In [1]: import numpy as np

In [2]: from numpy import linalg as LA

In [3]: np.set_printoptions(precision=2, suppress=True, linewidth=160)

In [4]: A = np.load("case2.npy")

In [5]: A
Out[5]: 
array([[-2.28,  1.18, -0.17],
       [-2.03,  1.11, -0.02],
       [ 1.46, -0.89,  0.12],
       [ 1.15, -0.71,  0.06],
       [-3.29,  1.72,  0.13],
       [ 1.55, -0.68,  0.22],
       [-0.26,  0.08, -0.06],
       [ 0.96, -0.59, -0.07],
       [-0.37,  0.3 , -0.17],
       [ 3.18, -1.49, -0.01],
       [ 3.87, -2.15,  0.02],
       [-2.57,  1.26, -0.07],
       [-4.48,  2.35,  0.01],
       [-3.23,  1.62, -0.03],
       [-3.37,  1.77,  0.01],
       [-1.9 ,  0.85,  0.1 ],
       [-0.73,  0.42, -0.01],
       [ 0.5 , -0.3 , -0.14],
       [ 1.19, -0.69, -0.07]])

In [6]: labels = A[:, 2] > np.median(A[:, 2])

In [7]: f = A[labels].mean(axis=0) - A[~labels].mean(axis=0)

In [8]: labels.astype(int)
Out[8]: array([0, 0, 1, 1, 1, 1, 0, 0, 0, 0, 1, 0, 1, 0, 1, 1, 0, 0, 0])

In [9]: np.argsort(-np.abs(f).round(6), kind="stable")
Out[9]: array([2, 0, 1])

In [10]: ((A - A.mean(axis=0)) @ f > 0).astype(int)
Out[10]: array([1, 1, 0, 0, 1, 0, 0, 0, 0, 0, 0, 1, 1, 1, 1, 1, 1, 0, 0])

In [11]: m1 = np.loadtxt("out19.csv", delimiter=",")

In [12]: m1
Out[12]: 
array([[-6.,  3.,  0.,  0.,  0.],
       [ 3., -4.,  3.,  0.,  0.],
       [ 0.,  3.,  3.,  3.,  0.],
       [ 0.,  0.,  3.,  4.,  3.],
       [ 0.,  0.,  0.,  3., -1.]])

In [13]: f = np.array([-1, 4, -3, 0, -5])

In [14]: B = m1 + np.outer(f, np.eye(5)[2])

In [15]: round(float(LA.det(B) / LA.det(m1)), 2), round(1 + LA.solve(m1, f)[2], 2)
Out[15]: (1.79, np.float64(1.79))

In [16]: np.all(LA.eigvalsh(m1) > 0)
Out[16]: np.False_

In [17]: [round(float(LA.det(m1[:i, :i])), 2) + 0 for i in range(1, 6)]
Out[17]: [-6.0, 15.0, 99.0, 261.0, -1152.0]

In [18]: proj = np.triu(np.array([[2, 2, 0, 2, 2],
    ...:     [2, 2, 1, 0, 1],
    ...:     [2, 2, 1, 2, 0],
    ...:     [2, 1, 0, 2, 0],
    ...:     [1, 2, 2, 1, 0]]), 1) + np.eye(5)

In [19]: B = proj @ m1 @ LA.inv(proj)

In [20]: LA.matrix_rank(B)
Out[20]: np.int64(5)

In [21]: np.trace(B), np.trace(m1)
Out[21]: (np.float64(-4.0), np.float64(-4.0))

In [22]: feats = np.load("m.npy")

In [23]: feats
Out[23]: 
array([[ 1.2,  1.5, -0.2,  1.6,  0.3],
       [ 0.2, -0.7, -0.6, -1. , -0.2],
       [-1.6, -0.5, -0.4,  1.1,  1.9],
       [ 0.8, -0.8,  0. , -1.5,  0.9],
       [ 0.7, -0.7, -0.8,  0.2,  1.2],
       [-0.4,  0.7, -1.5,  0.7,  0.4],
       [ 0.3,  0.1,  0.6,  1.3, -1.3],
       [ 0.2, -0.4, -0.3,  0.1,  1.1],
       [ 0.1,  1.7, -0.6,  0.5, -1. ],
       [ 0.6, -0.5, -1.4, -1.6,  0.3],
       [-1.3,  1.7,  0. ,  0.5, -0.3],
       [-0.3,  1.2,  0.4, -2.9,  0.4],
       [ 0.5, -1.7,  0.2,  0.8, -2.5],
       [ 0.8,  0.9, -1.6, -0.5, -1.1],
       [-0.5,  3.5,  0. ,  0. , -6. ],
       [ 0.5, -0.7, -1.2, -0.3,  1.1],
       [-1. , -0.2, -0.5, -0.4,  0.6],
       [-0.3,  1. ,  1.2,  0.9,  1.8],
       [ 0.1,  1.4,  1.5,  0.6, -0.8],
       [-0.9,  0.7,  0.6, -1.3,  0. ],
       [-0.2,  1. ,  0. , -2.1,  0. ],
       [-0.2,  1.3,  0.3, -1.6,  0.3],
       [-0.8, -0.8, -0.3,  1.1,  0.4],
       [-2. ,  1.8, -0.7, -0.3,  1.4],
       [ 0.3, -1.7,  0.2, -0.7, -0.7],
       [-0.6,  0.7, -0.8, -1.4,  2.4],
       [-1.4, -0.7, -0.7, -1.5,  1. ]])

In [24]: labels = feats[:, 2] > np.median(feats[:, 2])

In [25]: f = feats[labels].mean(axis=0) - feats[~labels].mean(axis=0)

In [26]: np.argsort(-np.abs(f).round(6), kind="stable")
Out[26]: array([4, 2, 1, 0, 3])

In [27]: labels.astype(int)
Out[27]: array([1, 0, 0, 1, 0, 0, 1, 0, 0, 0, 1, 1, 1, 0, 1, 0, 0, 1, 1, 1, 1, 1, 0, 0, 1, 0, 0])

In [28]: W2 = feats[[24, 21]].astype(float)

In [29]: for _ in range(7):
    ...:     labels = LA.norm(feats[:, None] - W2, axis=-1).argmin(axis=1)
    ...:     W2 = np.array([feats[labels == j].mean(axis=0) for j in range(2)])
    ...: 

In [30]: labels
Out[30]: array([1, 0, 0, 0, 0, 0, 1, 0, 1, 0, 1, 1, 0, 1, 1, 0, 0, 1, 1, 1, 1, 1, 0, 1, 0, 0, 0])

In [31]: W2[1] - W2[0]
Out[31]: array([-0.1 ,  1.94,  0.69,  0.06, -1.05])

In [32]: np.bincount(labels)
Out[32]: array([14, 13])

In [33]: B = A / np.sqrt((A ** 2).mean(axis=1, keepdims=True))

In [34]: LA.norm(B, axis=1)
Out[34]: array([1.73, 1.73, 1.73, 1.73, 1.73, 1.73, 1.73, 1.73, 1.73, 1.73, 1.73, 1.73, 1.73, 1.73, 1.73, 1.73, 1.73, 1.73, 1.73])

In [35]: x = np.array([1, 0, 1])

In [36]: y = A @ x

In [37]: np.round(LA.lstsq(A, y)[0], 2) + 0
Out[37]: array([1., 0., 1.])

In [38]: np.round(LA.solve(A.T @ A, A.T @ y), 2) + 0
Out[38]: array([1., 0., 1.])

In [39]: rng = np.random.default_rng(551420)

In [40]: y = y + 0.05 * rng.normal(size=19)

In [41]: y
Out[41]: array([-2.45, -1.94,  1.58,  1.23, -3.06,  1.71, -0.29,  0.9 , -0.54,  3.14,  3.77, -2.61, -4.44, -3.29, -3.36, -1.69, -0.87,  0.34,  1.07])

In [42]: beta, *_ = LA.lstsq(A, y)

In [43]: [round(float(LA.norm(LA.solve(A.T @ A + lam * np.eye(3), A.T @ y))), 2) for lam in (0, 1, 10, 100)]
Out[43]: [1.46, 0.89, 0.82, 0.51]

In [44]: beta
Out[44]: array([ 0.95, -0.06,  1.1 ])

In [45]: round(float(LA.norm(y - A @ beta)), 2)
Out[45]: 0.23

In [46]: cen = feats - feats.mean(axis=0)

In [47]: Uu, sigma, Vt = LA.svd(cen, full_matrices=False)

In [48]: np.round(cen.mean(axis=0), 2) + 0
Out[48]: array([0., 0., 0., 0., 0.])

In [49]: sigma ** 2 / (sigma ** 2).sum()
Out[49]: array([0.45, 0.21, 0.19, 0.08, 0.07])

In [50]: (np.sign(Uu[:, 0]) == np.sign(Uu[0, 0])).astype(int)
Out[50]: array([1, 0, 0, 0, 0, 0, 1, 0, 1, 0, 1, 0, 1, 1, 1, 0, 0, 0, 1, 1, 1, 1, 0, 0, 0, 0, 0])

In [51]: np.abs(Vt[-1])
Out[51]: array([0.86, 0.29, 0.36, 0.02, 0.23])

In [52]: sigma
Out[52]: array([8.9 , 6.06, 5.7 , 3.74, 3.57])

In [53]: X = np.loadtxt("sample12.csv", delimiter=",")

In [54]: X
Out[54]: 
array([[-0.3 , -0.4 ,  1.49,  0.5 ,  0.8 ],
       [ 1.6 , -2.2 ,  0.37,  0.1 , -0.3 ],
       [ 0.  ,  1.3 , -0.03,  0.  , -1.  ],
       [ 0.1 , -0.2 , -1.17, -0.4 ,  1.1 ],
       [-0.1 ,  0.6 , -0.62, -0.2 , -0.6 ],
       [ 1.6 ,  2.7 , -2.74, -0.9 ,  0.9 ],
       [ 2.9 , -1.  , -2.33, -0.8 ,  0.1 ],
       [-1.4 ,  1.8 ,  1.14,  0.4 ,  1.2 ],
       [-0.8 ,  0.4 , -0.29, -0.1 ,  2.7 ],
       [-1.5 ,  0.6 , -0.91, -0.3 ,  0.7 ],
       [ 0.3 , -0.3 , -2.72, -0.9 ,  1.5 ],
       [ 0.7 , -1.9 ,  1.2 ,  0.4 ,  1.4 ],
       [ 0.2 ,  0.6 , -4.25, -1.4 ,  0.5 ],
       [-1.8 , -1.  , -4.15, -1.4 ,  1.2 ],
       [ 1.1 , -0.4 ,  2.37,  0.8 , -0.8 ],
       [ 0.8 ,  1.  ,  4.27,  1.4 ,  0.3 ],
       [-1.7 ,  0.  ,  2.4 ,  0.8 ,  0.8 ],
       [ 0.2 , -0.5 , -3.59, -1.2 , -1.1 ],
       [ 0.3 ,  0.1 , -2.1 , -0.7 ,  0.8 ],
       [ 1.7 ,  0.2 ,  3.03,  1.  ,  1.2 ]])

In [55]: proj = X @ LA.solve(X.T @ X, X.T)

In [56]: np.round(LA.eigvalsh(proj), 2) + 0
Out[56]: array([0., 0., 0., 0., 0., 0., 0., 0., 0., 0., 0., 0., 0., 0., 0., 1., 1., 1., 1., 1.])

In [57]: LA.matrix_rank(X, rtol=0.1)
Out[57]: np.int64(4)

In [58]: round(np.log10(LA.cond(X)))
Out[58]: 2

In [59]: np.argsort(-LA.norm(X, axis=0).round(6), kind="stable")[:3]
Out[59]: array([2, 0, 1])

In [60]: dist = LA.norm(X[:, None] - X[None], axis=-1)

In [61]: np.flatnonzero(dist[16] < dist.mean() / 2)
Out[61]: array([ 0, 16])

In [62]: LA.matrix_rank(dist ** 2)
Out[62]: np.int64(7)

In [63]: (dist + 1e9 * np.eye(20)).round(6).argmin(axis=1)
Out[63]: array([16, 11,  4, 18,  2, 18, 18, 16,  3,  3, 18,  0, 17, 12, 19, 19,  0, 12, 10, 15])

In [64]: dist.shape
Out[64]: (20, 20)

In [65]: Uu, sigma, Vt = LA.svd(X)

In [66]: np.argmax(sigma[:-1] / (sigma[1:] + 1e-6)) + 1
Out[66]: np.int64(4)

In [67]: sigma
Out[67]: array([11.53,  5.91,  4.79,  4.64,  0.04])

In [68]: B = Uu[:, :4] @ np.diag(sigma[:4]) @ Vt[:4]

In [69]: LA.matrix_rank(X, rtol=0.05)
Out[69]: np.int64(4)

In [70]: round(float(LA.norm(X - B, 2)), 2), round(float(sigma[4]), 2)
Out[70]: (0.04, 0.04)

In [71]: np.round(np.abs(X - B).max(), 2)
Out[71]: np.float64(0.02)

In [72]: round(float(LA.norm(X - B) / LA.norm(X)), 2)
Out[72]: 0.0

In [73]: B.round(2) + 0
Out[73]: 
array([[-0.3 , -0.4 ,  1.49,  0.49,  0.8 ],
       [ 1.6 , -2.2 ,  0.37,  0.11, -0.3 ],
       [ 0.  ,  1.3 , -0.03,  0.  , -1.  ],
       [ 0.1 , -0.2 , -1.17, -0.39,  1.1 ],
       [-0.1 ,  0.6 , -0.62, -0.2 , -0.6 ],
       [ 1.6 ,  2.7 , -2.74, -0.9 ,  0.9 ],
       [ 2.9 , -1.  , -2.33, -0.79,  0.1 ],
       [-1.4 ,  1.8 ,  1.14,  0.39,  1.2 ],
       [-0.8 ,  0.4 , -0.29, -0.1 ,  2.7 ],
       [-1.5 ,  0.6 , -0.91, -0.3 ,  0.7 ],
       [ 0.3 , -0.3 , -2.72, -0.91,  1.5 ],
       [ 0.7 , -1.9 ,  1.2 ,  0.39,  1.4 ],
       [ 0.2 ,  0.6 , -4.25, -1.41,  0.5 ],
       [-1.8 , -1.  , -4.15, -1.39,  1.2 ],
       [ 1.1 , -0.4 ,  2.37,  0.79, -0.8 ],
       [ 0.8 ,  1.  ,  4.26,  1.42,  0.3 ],
       [-1.7 ,  0.  ,  2.4 ,  0.8 ,  0.8 ],
       [ 0.2 , -0.5 , -3.59, -1.2 , -1.1 ],
       [ 0.3 ,  0.1 , -2.1 , -0.7 ,  0.8 ],
       [ 1.7 ,  0.2 ,  3.03,  1.  ,  1.2 ]])

In [74]: LA.matrix_rank(B)
Out[74]: np.int64(4)

In [75]: J = np.load("layer17.npy")

In [76]: J
Out[76]: 
array([[  4.52,   5.7 ,  -3.4 ,   1.24,   1.16,  -1.19,  -2.52,   0.03,   2.02],
       [ -2.4 ,  -3.63,   5.09,  -3.01,   0.61,  -1.62,   4.49,  -6.14,   2.15],
       [  1.05,   2.6 ,  -7.91,   5.16,   4.55,   0.72,  -1.72,   2.69,  -2.99],
       [ -0.42,  -1.02,  -2.21,   1.88,   5.75,  -1.86,   2.93,  -4.23,  -0.22],
       [ -1.08,  -2.33,   1.38,   0.11,  -0.43,  -0.17,   0.95,   0.67,  -1.64],
       [ -2.73,  -1.96,   2.49,  -1.62,  -6.59,   3.81,  -3.06,   6.96,  -2.1 ],
       [ -2.87,  -5.21,   3.43,   0.2 ,  -2.33,   0.59,   0.64,   4.47,  -4.24],
       [ -1.89,  -1.03,   6.11,  -5.01, -10.19,   4.21,  -3.69,   5.36,   1.22],
       [ -0.08,   0.42,   4.43,  -3.54,  -8.51,   2.49,  -4.1 ,   5.79,   0.92],
       [ -0.53,  -2.72,   2.33,  -0.17,   2.45,  -2.57,   3.48,  -3.18,  -0.63],
       [ -3.39,  -3.06,  -0.25,   0.62,   2.41,   0.65,   2.69,  -2.06,  -1.2 ],
       [  2.1 ,   1.84,   0.08,  -0.36,  -0.29,  -1.02,  -0.84,  -0.16,   1.24],
       [  2.21,   1.94,  -0.03,  -0.47,  -0.54,  -0.95,  -1.11,  -0.38,   1.28],
       [ -5.81,  -5.29,   5.95,  -4.2 ,  -5.39,   3.28,   1.22,   0.27,   0.49],
       [ -4.51,  -4.32,  -6.23,   6.15,   7.23,   1.16,   3.25,   1.02,  -6.46],
       [ -3.71,  -3.21,   0.74,   0.73,  -2.76,   3.08,  -0.91,   5.2 ,  -3.55],
       [ -0.82,  -2.89,  -1.45,   3.49,   3.33,  -1.56,   1.67,   1.7 ,  -4.67],
       [ -0.71,  -0.31,   0.94,  -1.63,   1.7 ,  -0.63,   2.25,  -5.12,   2.63],
       [ -6.14,  -4.79,  -5.61,   5.02,   8.54,   1.29,   4.97,  -3.53,  -4.23],
       [ -0.55,   0.27,  -0.15,  -0.08,  -3.91,   2.48,  -3.08,   5.66,  -1.67],
       [ -3.87,  -1.8 ,  -4.38,   2.86,   4.  ,   2.37,   1.47,  -0.95,  -1.95],
       [  2.29,   2.39,   2.83,  -3.82,  -0.05,  -2.02,   1.5 ,  -6.62,   5.84],
       [ -4.88,  -5.3 ,  -5.54,   6.47,   9.69,  -0.27,   5.23,  -2.45,  -6.05],
       [ -0.14,   2.48,  -4.47,   1.91,  -0.88,   3.01,  -3.29,   4.49,  -1.26]])

In [77]: Q, Rm = LA.qr(feats)

In [78]: Rm
Out[78]: 
array([[-4.25,  1.86, -0.12, -0.65,  1.69],
       [ 0.  ,  6.26,  0.36, -0.1 , -3.26],
       [ 0.  ,  0.  ,  4.05,  1.05, -1.2 ],
       [ 0.  ,  0.  ,  0.  ,  6.01, -0.93],
       [ 0.  ,  0.  ,  0.  ,  0.  , -7.28]])

In [79]: np.round(abs(Rm[0, 0]), 2), np.round(LA.norm(feats[:, 0]), 2)
Out[79]: (np.float64(4.25), np.float64(4.25))

In [80]: Q.shape, Rm.shape
Out[80]: ((27, 5), (5, 5))
